$ python3 -q
>>> import numpy as np
>>> from numpy import linalg as LA
>>> np.set_printoptions(precision=3, suppress=True, linewidth=120, sign=" ")
>>> J = np.load("dump.npy")
>>> J
array([[ 0, -2,  1],
       [ 2,  0,  1],
       [-1, -1,  0]])
>>> # rows and columns are dependent
>>> U, sigma, VT = LA.svd(J, full_matrices=False)
>>> np.allclose(U * sigma @ VT, J)
True
>>> sigma.round(3) + 0
array([ 2.449,  2.449,  0.   ])
>>> print(np.round(U.T @ U, 3) + 0)
[[ 1.  0.  0.]
 [ 0.  1.  0.]
 [ 0.  0.  1.]]
>>> np.round(U.T @ J @ VT.T, 3) + 0
array([[ 2.449,  0.   ,  0.   ],
       [ 0.   ,  2.449,  0.   ],
       [ 0.   ,  0.   ,  0.   ]])
>>> print((sigma > 1e-8).sum())
2
>>> np.abs(np.diag(LA.qr(J)[1])) > 1e-9
array([ True,  True, False])
>>> np.unique(J.round(6), axis=0).shape
(3, 3)
>>> print(np.round(np.trace(LA.pinv(J) @ J), 3))
2.0
>>> rk = LA.matrix_rank(J)
>>> print(rk)
2
>>> null = LA.svd(J)[2][rk:].T
>>> null.shape
(3, 1)
>>> print(np.round(J @ null, 3) + 0)
[[ 0.]
 [ 0.]
 [ 0.]]
>>> [int(LA.matrix_rank(np.delete(J, i, axis=0))) for i in range(3)]
[2, 2, 2]
>>> print(LA.matrix_rank(J.T @ J), LA.matrix_rank(J @ J.T))
2 2
>>> print(null[:, 0] / null[np.abs(null[:, 0]).round(6).argmax(), 0])
[-0.5  0.5  1. ]
>>> x0 = np.array([0, 1, 2])
>>> round(LA.det(J), 3)
np.float64(0.0)
>>> np.round(LA.eigvals(J).real, 3) + 0
array([ 0.,  0.,  0.])
>>> x0 @ J @ x0
np.int64(0)
>>> np.round(LA.svd(J, compute_uv=False), 3) + 0
array([ 2.449,  2.449,  0.   ])
>>> Q = LA.solve(np.eye(3) - J, np.eye(3) + J)
>>> print(np.round(Q @ Q.T, 3) + 0)
[[ 1.  0.  0.]
 [ 0.  1.  0.]
 [ 0.  0.  1.]]
>>> np.round(LA.det(Q), 3)
np.float64(1.0)
>>> mat = np.array([[-0.7, -2.0, 0.5, 0.9],
...     [0.5, 1.7, 0.9, -0.5],
...     [-0.5, 1.0, -1.0, -0.6],
...     [-1.4, 0.1, 0.2, -0.6],
...     [-0.1, 0.6, 1.6, -0.6],
...     [1.8, 0.1, 0.1, 0.6]])
>>> M2 = np.array([[5, 0, 0], [3, 8, 6]])
>>> W2 = np.kron(M2, J)
>>> print(W2.shape)
(6, 9)
>>> print(round(LA.norm(W2, 2), 3), round(float(LA.norm(M2, 2) * LA.norm(J, 2)), 3))
25.876 25.876
>>> m1 = np.load("mat.npy")
>>> m1
array([[ 0, -5, -6,  7],
       [ 0,  0,  1,  2],
       [ 0,  0,  0,  9],
       [ 0,  0,  0,  0]])
>>> x0 = np.array([2, 2, -2, -2])
>>> h = np.maximum(m1 @ x0, 0)
>>> m1 * (h > 1e-9)[:, None]
array([[ 0,  0,  0,  0],
       [ 0,  0,  0,  0],
       [ 0,  0,  0,  0],
       [ 0,  0,  0,  0]])
>>> m1.T @ h
array([ 0,  0,  0,  0])
>>> np.tanh(m1 @ x0)
array([-1., -1., -1.,  0.])
>>> h
array([ 0,  0,  0,  0])
>>> np.maximum(m1 @ x0, 0) - np.maximum(-m1 @ x0, 0)
array([-12,  -6, -18,   0])
